$ python -q
>>> import numpy as np
>>> import numpy.linalg as la
>>> np.set_printoptions(precision=2, suppress=True, linewidth=120, legacy="1.25")
>>> data = np.array([[0.5, 0.0, 0.5], [0.0, 1.0, 0.0], [0.5, 0.0, 0.5]])
>>> Uu, sv, VT = la.svd(data)
>>> print(np.argmax(sv[:-1] / (sv[1:] + 1e-6)) + 1)
2
>>> B = Uu[:, :2] @ np.diag(sv[:2]) @ VT[:2]
>>> print(la.matrix_rank(B))
2
>>> print(la.matrix_rank(data, rtol=0.05))
2
>>> print(round(la.eigvals(data).sum().real, 2))
2.0
>>> print(np.round(la.det(2 * data), 2), round(float(la.det(data)), 2))
0.0 0.0
>>> print(np.round(la.det(data.T), 2))
0.0
>>> print(np.round(la.eigvals(data), 2) + 0)
[1. 0. 1.]
>>> print(np.einsum("ii->", data))
2.0
>>> print(np.einsum("ij,ji->", data, data))
2.0
>>> ev, V = la.eigh(data)
>>> x0 = np.array([3, 1, -2])
>>> print(la.eigvalsh(data[1:, 1:]))
[0.5 1. ]
>>> print(round(float(x0 @ data @ x0 / (x0 @ x0)), 2), ev[0], ev[-1])
0.11 0.0 1.0
>>> print(x0 @ data @ x0)
1.5
>>> print(np.flatnonzero(la.matrix_power((data != 0) + (data.T != 0) + np.eye(3), 3)[0]))
[0 2]
>>> print(data @ data)
[[0.5 0.  0.5]
 [0.  1.  0. ]
 [0.5 0.  0.5]]
>>> print((data != 0).astype(int))
[[1 0 1]
 [0 1 0]
 [1 0 1]]
>>> print(round(float(la.norm(data, "nuc")), 2))
2.0
>>> print(round(la.norm(data, 1), 2), np.round(la.norm(data, np.inf), 2))
1.0 1.0
>>> print(la.norm(data, axis=0))
[0.71 1.   0.71]
>>> print(data[0] @ data[1])
0.0
>>> print(la.norm(data, axis=1).argmax())
1
>>> print(round(la.norm(data, 2), 2))
1.0
